% ipython --no-banner

In [1]: import numpy as np

In [2]: import numpy.linalg as la

In [3]: np.set_printoptions(precision=2, suppress=True, linewidth=120)

In [4]: tidy = lambda a: np.round(a, 2) + 0

In [5]: F = np.loadtxt("a.csv", delimiter=",")

In [6]: print(F)
[[ 0.  -0.5 -0.7  4.   0.9  0.4]
 [ 0.3  0.3  0.1  3.5 -0.4 -0.6]
 [-1.7 -1.  -0.2 -1.5  0.3  0.8]
 [ 0.8 -0.3 -1.7  5.5  1.  -0.1]
 [-1.1  0.3  0.9  4.   1.1 -0.6]
 [ 1.  -1.5  0.   7.5 -1.8 -0.2]]

In [7]: r0 = np.array([-1, -2, -2, -3, 3, 1])

In [8]: out = F + np.outer(r0, np.eye(6)[5])

In [9]: print(la.matrix_rank(out - F))
1

In [10]: print(tidy(la.det(out) / la.det(F)), tidy(1 + la.solve(F, r0)[5]))
-3.08 -3.08

In [11]: out = la.inv(F)

In [12]: print(tidy(la.cond(F)))
55.26

In [13]: print((np.abs(out) > 1e-9).astype(int))
[[1 1 1 1 1 1]
 [1 1 1 1 1 1]
 [1 1 1 1 1 1]
 [1 1 1 1 1 1]
 [1 1 1 1 1 1]
 [1 1 1 1 1 1]]

In [14]: vec = np.array([-2, 2, -1, -2, -1, -1])

In [15]: rhs = F @ vec

In [16]: print(tidy(rhs))
[ -9.6  -6.1   3.5 -12.4  -6.6 -18. ]

In [17]: print(tidy(la.solve(F, 2 * rhs)))
[-4.  4. -2. -4. -2. -2.]

In [18]: print(tidy(la.solve(F.T, F[2])))
[0. 0. 1. 0. 0. 0.]

In [19]: print(tidy(la.solve(F, rhs + F[:, 0])))
[-1.  2. -1. -2. -1. -1.]

In [20]: print(tidy(la.solve(F, F[:, 4])))
[0. 0. 0. 0. 1. 0.]

In [21]: print(tidy(la.solve(F, rhs)))
[-2.  2. -1. -2. -1. -1.]

In [22]: print(tidy(np.abs(la.eigvals(F)).max()))
6.81

In [23]: print(np.allclose(F @ F.T, F.T @ F))
False

In [24]: print(tidy(np.sort(np.abs(la.eigvals(F)))))
[0.56 1.1  1.1  1.75 2.23 6.81]

In [25]: print(tidy((F + F.T) / 2))
[[ 0.   -0.1  -1.2   2.4  -0.1   0.7 ]
 [-0.1   0.3  -0.45  1.6  -0.05 -1.05]
 [-1.2  -0.45 -0.2  -1.6   0.6   0.4 ]
 [ 2.4   1.6  -1.6   5.5   2.5   3.7 ]
 [-0.1  -0.05  0.6   2.5   1.1  -1.2 ]
 [ 0.7  -1.05  0.4   3.7  -1.2  -0.2 ]]

In [26]: print(tidy(np.trace(F)))
6.5

In [27]: la.determinant(F)
Traceback (most recent call last):
  Cell In[27], line 1
    la.determinant(F)
AttributeError: module 'numpy.linalg' has no attribute 'determinant'


In [28]: Q, evecs = la.qr(F[:, :1])[0], la.qr(F[:, 1:])[0]

In [29]: s = la.svd(Q.T @ evecs, compute_uv=False)

In [30]: print(tidy(la.norm(Q @ Q.T - evecs @ evecs.T, 2)))
1.0

In [31]: print(tidy(np.degrees(np.arccos(s.clip(0, 1)))))
[19.09]

In [32]: A = np.load("x.npy")

In [33]: print(tidy(A))
[[-0.89  0.45]
 [ 0.45  0.89]]

In [34]: evals, evecs = la.eigh(A)

In [35]: vec = np.array([0, 0])

In [36]: print(tidy(np.abs(A).sum(axis=1).max()), np.abs(evals).max())
1.34 1.0

In [37]: print(tidy(la.det(A.T)))
-1.0

In [38]: print(tidy(np.einsum("ij,ji->", A, A)))
2.0

In [39]: print(tidy(np.einsum("ii->", A)))
0.0

In [40]: print(tidy(la.det(A[::-1])))
1.0

In [41]: print(tidy(la.det(2 * A)), tidy(la.det(A)))
-4.0 -1.0

In [42]: print(tidy(la.eigvals(A).sum().real))
0.0

In [43]: vec = np.array([-5, -6])

In [44]: print(tidy(la.det(A)))
-1.0

In [45]: out = np.array([[2, -2], [-3, 1]])

In [46]: Z = np.kron(out, A)

In [47]: print(tidy(Z))
[[-1.79  0.89  1.79 -0.89]
 [ 0.89  1.79 -0.89 -1.79]
 [ 2.68 -1.34 -0.89  0.45]
 [-1.34 -2.68  0.45  0.89]]

In [48]: M = np.array([[4, 0, 9, 0], [0, 9, 0, 3], [6, 0, 7, 0], [0, 0, 0, 3]])

In [49]: evals, evecs = la.eig(A)

In [50]: print(tidy(np.sort(la.eigvals(la.inv(A)))))
[-1.  1.]

In [51]: print(tidy(evals))
[-1.  1.]

In [52]: print(tidy(np.sort(la.eigvals(A @ A))))
[1. 1.]

In [53]: Uu, s, VT = la.svd(A, full_matrices=False)

In [54]: print(tidy(s))
[1. 1.]

In [55]: print(tidy(Uu.T @ A @ VT.T))
[[1. 0.]
 [0. 1.]]

In [56]: print(tidy(Uu.T @ Uu))
[[1. 0.]
 [0. 1.]]

In [57]: print(np.allclose(Uu * s @ VT, A))
True

In [58]: print(tidy(np.cumsum(s ** 2) / np.sum(s ** 2)))
[0.5 1. ]

In [59]: print(VT @ VT.T)
[[1. 0.]
 [0. 1.]]

In [60]: print(tidy(s / s[0]))
[1. 1.]

In [61]: W0 = np.loadtxt("layer2.csv", delimiter=",")

In [62]: print(tidy(W0))
[[  0.81   2.92  -2.15   5.37   5.48]
 [  1.83   7.17   1.67   8.     6.67]
 [  1.04   2.71  -3.03   5.37   4.6 ]
 [  1.71   1.09  -7.14   4.9    0.96]
 [  1.97   0.58  -8.55   4.77  -0.32]
 [  1.33   5.56   0.5    6.94   6.56]
 [  0.54  -1.75  -8.47   2.9    1.63]
 [ -0.55  -2.02  -6.16   2.21   4.63]
 [  1.04   1.95  -4.18   5.     3.83]
 [ -0.2   -1.6   -6.41   2.6    3.99]
 [  1.47   4.42  -1.54   6.45   5.02]
 [  1.14   5.83   1.39   6.98   7.41]
 [ -0.69  -0.61  -3.69   2.85   6.45]
 [  1.84   4.34  -2.58   6.59   3.83]
 [  1.72   5.16  -1.06   6.94   5.  ]
 [  1.76   3.1   -4.26   5.93   2.81]
 [  0.17  -2.01  -7.94   2.58   2.48]
 [  0.02  -1.6   -6.95   2.71   3.34]
 [  0.94   1.85  -4.07   4.89   4.04]
 [  1.53   3.92  -2.46   6.22   4.32]
 [  1.58   6.57   1.4    7.58   6.83]
 [  1.42   5.96   0.88   7.19   6.7 ]
 [ -1.82  -8.58 -12.83  -1.7    1.87]
 [  0.75  -4.7  -13.42   1.52  -1.94]
 [  0.28  -2.36  -8.75   2.46   1.79]
 [  0.78   1.55  -4.13   4.66   4.2 ]
 [ -0.25   0.82  -2.65   3.78   6.57]
 [  1.73   1.74  -6.21   5.24   1.55]
 [ -0.63  -4.19  -9.22   1.09   2.69]
 [  1.25  -0.48  -8.35   3.89   0.76]
 [  2.28   4.37  -3.64   6.83   2.54]
 [ -0.06  -2.51  -8.11   2.21   2.68]
 [  0.29   1.09  -3.58   4.19   5.23]]

In [63]: print([round(float(x), 2) for x in la.svd(W0, compute_uv=False)[:3]])
[44.29, 33.48, 11.39]

In [64]: print(la.matrix_rank(W0, rtol=0.1))
3

In [65]: print(la.cond(W0) > 100)
True

In [66]: out = np.array([[1.3, -0.3, 0.8],
    ...:     [0.5, 1.1, -0.6],
    ...:     [0.3, -1.5, -1.2],
    ...:     [1.4, -0.5, 1.0],
    ...:     [1.1, -2.3, 2.1],
    ...:     [-0.5, -0.1, -0.7]])

In [67]: Z = np.array([[-0.8, -1.2, 0.2, -0.5, 0.9],
    ...:     [-1.1, 0.6, -0.7, 1.2, -0.1],
    ...:     [1.3, 0.7, -1.2, -0.1, 1.0]])

In [68]: data = out @ Z

In [69]: print(tidy(data))
[[ 0.33 -1.18 -0.49 -1.09  2.  ]
 [-2.39 -0.36  0.05  1.13 -0.26]
 [-0.15 -2.1   2.55 -1.83 -0.78]
 [ 0.73 -1.28 -0.57 -1.4   2.31]
 [ 4.38 -1.23 -0.69 -3.52  3.32]
 [-0.4   0.05  0.81  0.2  -1.14]]

In [70]: print([round(float(x), 2) for x in la.svd(data, compute_uv=False)[:3]])
[7.92, 3.9, 2.74]

In [71]: r = la.matrix_rank(data)

In [72]: print(r)
3

In [73]: null = la.svd(data)[2][r:].T

In [74]: print([int(la.matrix_rank(data[:, :j + 1])) for j in range(5)])
[1, 2, 3, 3, 3]

In [75]: print(np.allclose(data @ null, 0))
True

In [76]: print([int(la.matrix_rank(np.delete(data, i, axis=0))) for i in range(6)])
[3, 3, 3, 3, 3, 3]

In [77]: J = np.loadtxt("m.csv", delimiter=",")

In [78]: print(tidy(J))
[[-0.16 -0.25 -0.21  0.93 -0.06]
 [-0.82 -0.24 -0.41 -0.29  0.14]
 [-0.22  0.52 -0.15  0.01 -0.81]
 [-0.19 -0.61  0.62 -0.08 -0.45]
 [-0.47  0.5   0.61  0.22  0.33]]

In [79]: vec = np.array([-3, -2, 2, 1, -1])

In [80]: print(tidy(la.det(J)))
1.0

In [81]: print(tidy(np.abs(la.eigvals(J))))
[1. 1. 1. 1. 1.]

In [82]: print(tidy(la.norm(vec)), tidy(la.norm(J @ vec)))
4.36 4.36

In [83]: Z = W0[[30, 27]].astype(float)

In [84]: for _ in range(6):
    ...:     labels = la.norm(W0[:, None] - Z, axis=-1).argmin(axis=1)
    ...:     Z = np.array([W0[labels == j].mean(axis=0) for j in range(2)])
    ...: 

In [85]: print(labels)
[0 0 0 1 1 0 1 1 0 1 0 0 0 0 0 0 1 1 0 0 0 0 1 1 1 0 0 1 1 1 0 1 0]

In [86]: print(np.abs(Z[1] - Z[0]).argmax())
2
